% ipython --no-banner

In [1]: import numpy as np

In [2]: np.set_printoptions(precision=3, suppress=True, linewidth=160, floatmode="fixed")

In [3]: E = np.load("data.npy")

In [4]: E
Out[4]: 
array([[5.000, 1.000, 1.000, 1.000, 1.000, 1.000, 1.000, 1.000, 1.000, 1.000, 1.000, 1.000, 1.000],
       [1.000, 5.000, 1.000, 1.000, 1.000, 1.000, 1.000, 1.000, 1.000, 1.000, 1.000, 1.000, 1.000],
       [1.000, 1.000, 5.000, 1.000, 1.000, 1.000, 1.000, 1.000, 1.000, 1.000, 1.000, 1.000, 1.000],
       [1.000, 1.000, 1.000, 5.000, 1.000, 1.000, 1.000, 1.000, 1.000, 1.000, 1.000, 1.000, 1.000],
       [1.000, 1.000, 1.000, 1.000, 5.000, 1.000, 1.000, 1.000, 1.000, 1.000, 1.000, 1.000, 1.000],
       [1.000, 1.000, 1.000, 1.000, 1.000, 5.000, 1.000, 1.000, 1.000, 1.000, 1.000, 1.000, 1.000],
       [1.000, 1.000, 1.000, 1.000, 1.000, 1.000, 5.000, 1.000, 1.000, 1.000, 1.000, 1.000, 1.000],
       [1.000, 1.000, 1.000, 1.000, 1.000, 1.000, 1.000, 5.000, 1.000, 1.000, 1.000, 1.000, 1.000],
       [1.000, 1.000, 1.000, 1.000, 1.000, 1.000, 1.000, 1.000, 5.000, 1.000, 1.000, 1.000, 1.000],
       [1.000, 1.000, 1.000, 1.000, 1.000, 1.000, 1.000, 1.000, 1.000, 5.000, 1.000, 1.000, 1.000],
       [1.000, 1.000, 1.000, 1.000, 1.000, 1.000, 1.000, 1.000, 1.000, 1.000, 5.000, 1.000, 1.000],
       [1.000, 1.000, 1.000, 1.000, 1.000, 1.000, 1.000, 1.000, 1.000, 1.000, 1.000, 5.000, 1.000],
       [1.000, 1.000, 1.000, 1.000, 1.000, 1.000, 1.000, 1.000, 1.000, 1.000, 1.000, 1.000, 5.000]])

In [5]: G = E.T @ E

In [6]: (E @ E.T).shape
Out[6]: (13, 13)

In [7]: np.linalg.eigvalsh(G)[::-1]
Out[7]: array([289.000,  16.000,  16.000,  16.000,  16.000,  16.000,  16.000,  16.000,  16.000,  16.000,  16.000,  16.000,  16.000])

In [8]: np.allclose(E @ E.T, E.T @ E)
Out[8]: True

In [9]: np.fft.fft(E[0])
Out[9]: 
array([17.000+0.000j,  4.000+0.000j,  4.000+0.000j,  4.000+0.000j,  4.000+0.000j,  4.000+0.000j,  4.000+0.000j,  4.000+0.000j,  4.000+0.000j,  4.000+0.000j,
        4.000+0.000j,  4.000+0.000j,  4.000+0.000j])

In [10]: E @ np.ones(13)
Out[10]: array([17.000, 17.000, 17.000, 17.000, 17.000, 17.000, 17.000, 17.000, 17.000, 17.000, 17.000, 17.000, 17.000])

In [11]: (E @ E)[0]
Out[11]: array([37.000, 21.000, 21.000, 21.000, 21.000, 21.000, 21.000, 21.000, 21.000, 21.000, 21.000, 21.000, 21.000])

In [12]: np.sort(np.abs(np.fft.fft(E[0]))), np.sort(np.linalg.svd(E, compute_uv=False))
Out[12]: 
(array([ 4.000,  4.000,  4.000,  4.000,  4.000,  4.000,  4.000,  4.000,  4.000,  4.000,  4.000,  4.000, 17.000]),
 array([ 4.000,  4.000,  4.000,  4.000,  4.000,  4.000,  4.000,  4.000,  4.000,  4.000,  4.000,  4.000, 17.000]))

In [13]: feats = np.array([[0, 0, 0, 0, 0, 0, 2, 0],
    ...:     [0, 0, 0, -1, 0, 0, 0, 0],
    ...:     [0, 0, 0, 0, 0, 0, 0, 1],
    ...:     [-1, 0, 0, 0, 0, 0, 0, 0],
    ...:     [0, 1, 0, 0, 0, 0, 0, 0],
    ...:     [0, 0, 0, 0, -2, 0, 0, 0],
    ...:     [0, 0, 0, 0, 0, 1, 0, 0],
    ...:     [0, 0, -1, 0, 0, 0, 0, 0]])

In [14]: t3 = np.stack([feats, -1 * feats, feats[::-1]])

In [15]: np.linalg.norm(t3, axis=(1, 2))
Out[15]: array([3.742, 3.742, 3.742])

In [16]: np.linalg.det(t3)
Out[16]: array([4.000, 4.000, 4.000])

In [17]: t3.sum(axis=0)
Out[17]: 
array([[ 0,  0, -1,  0,  0,  0,  0,  0],
       [ 0,  0,  0,  0,  0,  1,  0,  0],
       [ 0,  0,  0,  0, -2,  0,  0,  0],
       [ 0,  1,  0,  0,  0,  0,  0,  0],
       [-1,  0,  0,  0,  0,  0,  0,  0],
       [ 0,  0,  0,  0,  0,  0,  0,  1],
       [ 0,  0,  0, -1,  0,  0,  0,  0],
       [ 0,  0,  0,  0,  0,  0,  2,  0]])

In [18]: vec = np.array([-5, -3, 0, -5, 5, 3, -4, -1])

In [19]: y = feats @ vec

In [20]: b, lr = np.zeros(8), 1 / np.linalg.norm(feats, 2) ** 2

In [21]: for i in range(300):
    ...:     b -= lr * feats.T @ (feats @ b - y)
    ...:     if i % 50 == 0: print(i, round(np.linalg.norm(feats @ b - y), 3))
    ...: 
0 6.23
50 0.0
100 0.0
150 0.0
200 0.0
250 0.0

In [22]: np.round(np.linalg.cond(feats), 3)
Out[22]: np.float64(2.0)

In [23]: arr = np.load("m.npy")

In [24]: arr
Out[24]: 
array([[-14.063,   2.165,   3.939,  35.001,  14.333,   8.499],
       [-13.512,   1.920,   3.920,  34.007,  13.820,   8.288],
       [-13.463,   1.898,   3.918,  33.919,  13.774,   8.269],
       [-13.169,   1.769,   3.906,  33.386,  13.500,   8.156],
       [ -9.223,   0.140,   3.653,  26.112,   9.817,   6.618],
       [ -7.969,  -0.326,   3.526,  23.733,   8.644,   6.119],
       [ -4.107,  -1.529,   2.923,  16.049,   5.005,   4.510],
       [ -0.262,  -1.944,   1.636,   6.980,   1.248,   2.541],
       [  0.087,  -1.859,   1.414,   5.886,   0.874,   2.279],
       [  0.414,  -1.707,   1.146,   4.681,   0.500,   1.975],
       [  0.760,  -1.177,   0.561,   2.392,  -0.040,   1.296],
       [  0.760,  -1.052,   0.461,   2.031,  -0.093,   1.165],
       [  0.692,  -0.786,   0.279,   1.381,  -0.151,   0.897],
       [  0.578,  -0.569,   0.159,   0.936,  -0.155,   0.677],
       [ -0.062,   0.040,   0.001,  -0.060,   0.021,  -0.061],
       [ -0.179,   0.108,   0.010,  -0.163,   0.060,  -0.176],
       [ -0.236,   0.138,   0.017,  -0.210,   0.080,  -0.232],
       [ -0.525,   0.261,   0.081,  -0.417,   0.178,  -0.511],
       [ -0.613,   0.290,   0.110,  -0.473,   0.207,  -0.598],
       [ -0.962,   0.360,   0.262,  -0.676,   0.317,  -0.950],
       [ -1.213,   0.369,   0.413,  -0.813,   0.388,  -1.220],
       [ -2.216,  -0.064,   1.492,  -1.478,   0.525,  -2.593],
       [ -2.645,  -0.681,   2.401,  -1.998,   0.422,  -3.522],
       [ -2.730,  -0.875,   2.656,  -2.149,   0.372,  -3.768],
       [ -2.897,  -1.416,   3.325,  -2.561,   0.207,  -4.391],
       [ -3.050,  -2.616,   4.677,  -3.462,  -0.242,  -5.595],
       [ -3.058,  -2.913,   4.993,  -3.686,  -0.365,  -5.869],
       [ -3.054,  -3.359,   5.460,  -4.024,  -0.557,  -6.269],
       [ -2.913,  -4.981,   7.080,  -5.271,  -1.310,  -7.632],
       [ -2.230,  -8.326,  10.194,  -7.937,  -3.042, -10.181],
       [ -2.016,  -9.123,  10.905,  -8.589,  -3.479, -10.755],
       [ -1.652, -10.361,  11.994,  -9.616,  -4.173, -11.631],
       [ -1.612, -10.490,  12.106,  -9.723,  -4.246, -11.721],
       [ -1.532, -10.749,  12.330,  -9.939,  -4.394, -11.901],
       [  1.587, -19.037,  19.227, -17.136,  -9.392, -17.388]])

In [25]: labels = arr[:, 1] > np.median(arr[:, 1])

In [26]: f = arr[labels].mean(axis=0) - arr[~labels].mean(axis=0)

In [27]: f
Out[27]: array([-3.106,  5.609, -4.630, 13.277,  5.742,  7.401])

In [28]: labels.astype(int)
Out[28]: array([1, 1, 1, 1, 1, 1, 0, 0, 0, 0, 0, 0, 1, 1, 1, 1, 1, 1, 1, 1, 1, 1, 1, 0, 0, 0, 0, 0, 0, 0, 0, 0, 0, 0, 0])

In [29]: np.round(np.linalg.norm(arr, 2) / np.linalg.norm(arr), 3)
Out[29]: np.float64(0.88)

In [30]: G = np.cov(arr, rowvar=False)

In [31]: G.shape
Out[31]: (6, 6)

In [32]: np.argwhere(np.triu(np.abs(np.corrcoef(arr.T)) > 0.8, 1))
Out[32]: 
array([[0, 3],
       [0, 4],
       [1, 2],
       [1, 5],
       [3, 4],
       [3, 5],
       [4, 5]])

In [33]: np.median(arr, axis=0)
Out[33]: array([-1.652, -0.875,  2.923, -0.417,  0.178, -0.511])

In [34]: np.argsort(-arr.std(axis=0).round(6), kind="stable")
Out[34]: array([3, 5, 4, 2, 1, 0])

In [35]: np.polyfit(arr[:, 3], arr[:, 2], 1)
Out[35]: array([-0.112,  4.471])

In [36]: W0 = np.load("sample16.npy")

In [37]: W0
Out[37]: 
array([[ 0.113, -1.294,  0.302,  1.191,  0.340,  1.418, -0.567,  0.540, -0.673, -1.078, -1.088, -0.516],
       [-0.116,  0.109,  1.386,  1.327, -0.347,  1.096,  0.578, -0.067,  1.049,  1.099, -0.221,  1.131],
       [ 0.135, -0.335, -1.330, -1.116,  0.406, -0.846, -0.676,  0.161, -1.164, -1.285,  0.031, -1.219],
       [-0.044, -0.519,  1.316,  1.685, -0.133,  1.597,  0.222,  0.199,  0.570,  0.421, -0.701,  0.714],
       [ 0.162, -1.213, -0.452,  0.373,  0.485,  0.696, -0.808,  0.518, -1.148, -1.536, -0.858, -1.051],
       [-0.013,  0.893, -1.078, -1.701, -0.039, -1.727,  0.065, -0.360, -0.147,  0.123,  0.944, -0.314],
       [-0.165,  0.823,  1.036,  0.485, -0.494,  0.156,  0.823, -0.362,  1.291,  1.563,  0.419,  1.275],
       [ 0.168, -0.987, -0.858, -0.192,  0.505,  0.145, -0.842,  0.428, -1.278, -1.599, -0.589, -1.232],
       [-0.112,  0.069,  1.391,  1.360, -0.335,  1.136,  0.559, -0.050,  1.025,  1.062, -0.254,  1.112],
       [ 0.107, -0.019, -1.396, -1.399,  0.321, -1.185, -0.535,  0.029, -0.994, -1.016,  0.295, -1.087],
       [-0.035,  1.011, -0.952, -1.654, -0.105, -1.724,  0.175, -0.411,  0.023,  0.332,  1.009, -0.148],
       [ 0.090, -1.239,  0.532,  1.386,  0.271,  1.567, -0.452,  0.514, -0.473, -0.859, -1.096, -0.307],
       [ 0.159, -0.702, -1.136, -0.669,  0.478, -0.351, -0.796,  0.313, -1.279, -1.513, -0.302, -1.282],
       [-0.039,  1.032, -0.926, -1.642, -0.117, -1.720,  0.195, -0.420,  0.055,  0.370,  1.020, -0.116],
       [ 0.097,  0.074, -1.400, -1.466,  0.292, -1.271, -0.487, -0.010, -0.934, -0.926,  0.369, -1.036],
       [ 0.131, -1.310,  0.092,  0.989,  0.393,  1.251, -0.655,  0.550, -0.832, -1.245, -1.055, -0.688],
       [ 0.028, -0.976,  0.993,  1.672,  0.084,  1.728, -0.140,  0.396,  0.030, -0.267, -0.991,  0.200],
       [-0.166,  1.155,  0.587, -0.197, -0.497, -0.529,  0.829, -0.495,  1.203,  1.575,  0.782,  1.121],
       [ 0.002, -0.830,  1.133,  1.714,  0.007,  1.718, -0.011,  0.333,  0.228, -0.021, -0.907,  0.392]])

In [38]: ang = np.radians(100)

In [39]: r_ = np.eye(12)

In [40]: r_[7, 7] = r_[0, 0] = np.cos(ang)

In [41]: r_[7, 0], r_[0, 7] = -np.sin(ang), np.sin(ang)

In [42]: r_
Out[42]: 
array([[-0.174,  0.000,  0.000,  0.000,  0.000,  0.000,  0.000,  0.985,  0.000,  0.000,  0.000,  0.000],
       [ 0.000,  1.000,  0.000,  0.000,  0.000,  0.000,  0.000,  0.000,  0.000,  0.000,  0.000,  0.000],
       [ 0.000,  0.000,  1.000,  0.000,  0.000,  0.000,  0.000,  0.000,  0.000,  0.000,  0.000,  0.000],
       [ 0.000,  0.000,  0.000,  1.000,  0.000,  0.000,  0.000,  0.000,  0.000,  0.000,  0.000,  0.000],
       [ 0.000,  0.000,  0.000,  0.000,  1.000,  0.000,  0.000,  0.000,  0.000,  0.000,  0.000,  0.000],
       [ 0.000,  0.000,  0.000,  0.000,  0.000,  1.000,  0.000,  0.000,  0.000,  0.000,  0.000,  0.000],
       [ 0.000,  0.000,  0.000,  0.000,  0.000,  0.000,  1.000,  0.000,  0.000,  0.000,  0.000,  0.000],
       [-0.985,  0.000,  0.000,  0.000,  0.000,  0.000,  0.000, -0.174,  0.000,  0.000,  0.000,  0.000],
       [ 0.000,  0.000,  0.000,  0.000,  0.000,  0.000,  0.000,  0.000,  1.000,  0.000,  0.000,  0.000],
       [ 0.000,  0.000,  0.000,  0.000,  0.000,  0.000,  0.000,  0.000,  0.000,  1.000,  0.000,  0.000],
       [ 0.000,  0.000,  0.000,  0.000,  0.000,  0.000,  0.000,  0.000,  0.000,  0.000,  1.000,  0.000],
       [ 0.000,  0.000,  0.000,  0.000,  0.000,  0.000,  0.000,  0.000,  0.000,  0.000,  0.000,  1.000]])

In [43]: other = W0 @ r_.T

In [44]: np.round(np.linalg.svd(W0, compute_uv=False), 3) + 0, np.round(np.linalg.svd(other, compute_uv=False), 3) + 0
Out[44]: 
(array([9.794, 8.665, 0.000, 0.000, 0.000, 0.000, 0.000, 0.000, 0.000, 0.000, 0.000, 0.000]),
 array([9.794, 8.665, 0.000, 0.000, 0.000, 0.000, 0.000, 0.000, 0.000, 0.000, 0.000, 0.000]))

In [45]: np.abs(other - W0).max(axis=0)
Out[45]: array([0.400, 0.000, 0.000, 0.000, 0.000, 0.000, 0.000, 0.775, 0.000, 0.000, 0.000, 0.000])

In [46]: np.allclose(W0 @ W0.T, other @ other.T)
Out[46]: True

In [47]: round(float(np.linalg.det(r_)), 3), round(float(np.trace(r_)), 3)
Out[47]: (1.0, 9.653)

In [48]: f = np.array([-2, 1, 0])

In [49]: np.polyval(f, r_[5])
Out[49]: array([ 0.000,  0.000,  0.000,  0.000,  0.000, -1.000,  0.000,  0.000,  0.000,  0.000,  0.000,  0.000])

In [50]: U, sig, VT = np.linalg.svd(W0)

In [51]: sig.round(3) + 0
Out[51]: array([9.794, 8.665, 0.000, 0.000, 0.000, 0.000, 0.000, 0.000, 0.000, 0.000, 0.000, 0.000])

In [52]: other = U[:, :2] @ np.diag(sig[:2]) @ VT[:2]

In [53]: np.linalg.matrix_rank(W0, rtol=0.05)
Out[53]: np.int64(2)

In [54]: np.round(np.linalg.norm(W0 - other, 2), 3), np.round(sig[2], 3)
Out[54]: (np.float64(0.0), np.float64(0.0))

In [55]: np.linalg.matrix_rank(other)
Out[55]: np.int64(2)

In [56]: np.round(np.linalg.norm(W0 - other) / np.linalg.norm(W0), 3)
Out[56]: np.float64(0.0)

In [57]: data = np.load("test11.npy")

In [58]: data
Out[58]: 
array([[  4.550,   2.601,  12.075,  -2.252,  15.712,   4.056,   1.399,  10.197,   5.884],
       [  7.227,   9.942,   5.802,   0.964,   0.931,   4.277,  -5.942,   6.759,  -1.396],
       [ 16.055,  12.184,  17.461,  -9.180,  11.995,   2.564,  -8.184,  18.616,   3.279],
       [ -9.545,  -6.214,   1.168,   9.000,  12.299,   6.209,  10.214,  -3.209,   5.254],
       [ -1.607,   1.054,   3.919,   4.839,   7.949,   5.252,   2.946,   1.909,   2.601],
       [-17.705,  -9.197,  -8.265,  17.515,   4.556,   7.690,  13.197, -13.205,   2.123],
       [ 11.457,  11.713,  10.363,  -3.239,   4.336,   3.533,  -7.713,  11.705,  -0.065],
       [-10.688,  -8.793,   3.030,   8.151,  17.099,   6.176,  12.793,  -2.326,   7.637],
       [ 12.506,  15.704,   6.266,  -0.927,  -4.487,   3.743, -11.704,   9.184,  -4.372],
       [ 10.770,  13.593,   6.431,  -0.509,  -2.118,   3.895,  -9.593,   8.614,  -3.112],
       [  0.936,   8.247,  -2.360,   8.099,  -6.684,   5.486,  -4.247,  -1.585,  -4.599],
       [  8.237,   7.334,  11.354,  -2.903,   9.997,   3.762,  -3.334,  11.140,   2.879],
       [-10.017,  -5.292,  -0.988,  10.525,   8.873,   6.416,   9.292,  -4.941,   3.644],
       [-10.235,  -5.460,  -1.111,  10.670,   8.905,   6.446,   9.460,  -5.116,   3.675],
       [ -7.590,  -2.244,  -1.363,  10.034,   5.295,   6.215,   6.244,  -4.249,   1.755],
       [ -2.748,   0.374,   2.988,   5.781,   7.583,   5.430,   3.626,   0.789,   2.506],
       [  3.505,   5.625,   5.852,   2.056,   5.447,   4.624,  -1.625,   5.321,   1.036],
       [  6.604,   7.585,   8.216,  -0.397,   6.136,   4.153,  -3.585,   8.243,   1.144],
       [ -6.062,   3.643,  -7.440,  13.471,  -7.760,   6.530,   0.357,  -8.001,  -4.615],
       [ -7.164,  -3.252,   0.844,   8.489,   8.868,   6.008,   7.252,  -2.498,   3.438],
       [ -2.893,  -2.654,   7.200,   3.123,  15.544,   5.126,   6.654,   3.752,   6.335],
       [ -3.214,   1.550,   0.467,   7.538,   3.477,   5.664,   2.450,  -1.203,   0.570],
       [ -2.501,  -4.387,  10.416,   0.941,  21.024,   4.846,   8.387,   6.213,   8.935],
       [  5.621,   2.363,  14.240,  -3.964,  18.441,   3.791,   1.637,  12.173,   7.116],
       [  7.009,   9.358,   6.294,   0.714,   2.099,   4.260,  -5.358,   7.026,  -0.820],
       [ -1.509,   7.482,  -5.377,  10.773,  -9.356,   5.944,  -3.482,  -4.717,  -5.706],
       [ -0.345,  -1.002,   9.086,   1.144,  16.002,   4.743,   5.002,   6.113,   6.373],
       [ -3.308,   1.689,   0.103,   7.801,   2.915,   5.701,   2.311,  -1.501,   0.308],
       [ 15.172,  18.781,   6.252,  -1.723,  -7.681,   3.493, -14.781,  10.230,  -6.094],
       [ 18.626,  16.376,  15.646,  -8.792,   5.582,   2.458, -12.376,  18.334,   0.020],
       [  1.948,   4.998,   4.137,   3.626,   4.126,   4.900,  -0.998,   3.474,   0.513],
       [  3.780,   6.070,   5.664,   2.094,   4.771,   4.612,  -2.070,   5.294,   0.692],
       [-16.222, -11.555,  -2.281,  13.228,  13.858,   7.099,  15.555,  -8.327,   6.478],
       [ -8.560,  -2.376,  -2.811,  11.256,   3.769,   6.416,   6.376,  -5.672,   1.092],
       [  3.989,   9.222,   1.378,   4.780,  -3.402,   4.916,  -5.222,   2.304,  -3.243],
       [ -6.107,   1.210,  -3.936,  11.236,  -1.225,   6.269,   2.790,  -5.506,  -1.478],
       [ 13.068,  16.790,   5.619,  -0.682,  -6.351,   3.739, -12.790,   8.942,  -5.306],
       [  1.996,   5.137,   4.014,   3.690,   3.842,   4.905,  -1.137,   3.405,   0.374],
       [ -7.996,  -9.976,   9.333,   3.295,  25.554,   5.446,  13.976,   3.259,  11.500],
       [ 12.817,  19.387,   1.370,   2.120, -13.909,   4.084, -15.387,   5.796,  -8.913],
       [  9.084,   7.734,  12.201,  -3.701,  10.554,   3.618,  -3.734,  12.083,   3.086]])

In [59]: Ac = data - data.mean(axis=0)

In [60]: evecs = np.linalg.svd(Ac)[2][:3]

In [61]: other = Ac - Ac @ evecs.T @ evecs

In [62]: np.round(np.cov(Ac @ evecs.T, rowvar=False), 3) + 0
Out[62]: 
array([[306.204,   0.000,   0.000],
       [  0.000, 137.190,   0.000],
       [  0.000,   0.000,   0.000]])

In [63]: round(np.linalg.norm(other) / np.linalg.norm(Ac), 3)
Out[63]: np.float64(0.0)

In [64]: np.linalg.norm(other, axis=1).round(6).argmax()
Out[64]: np.int64(0)
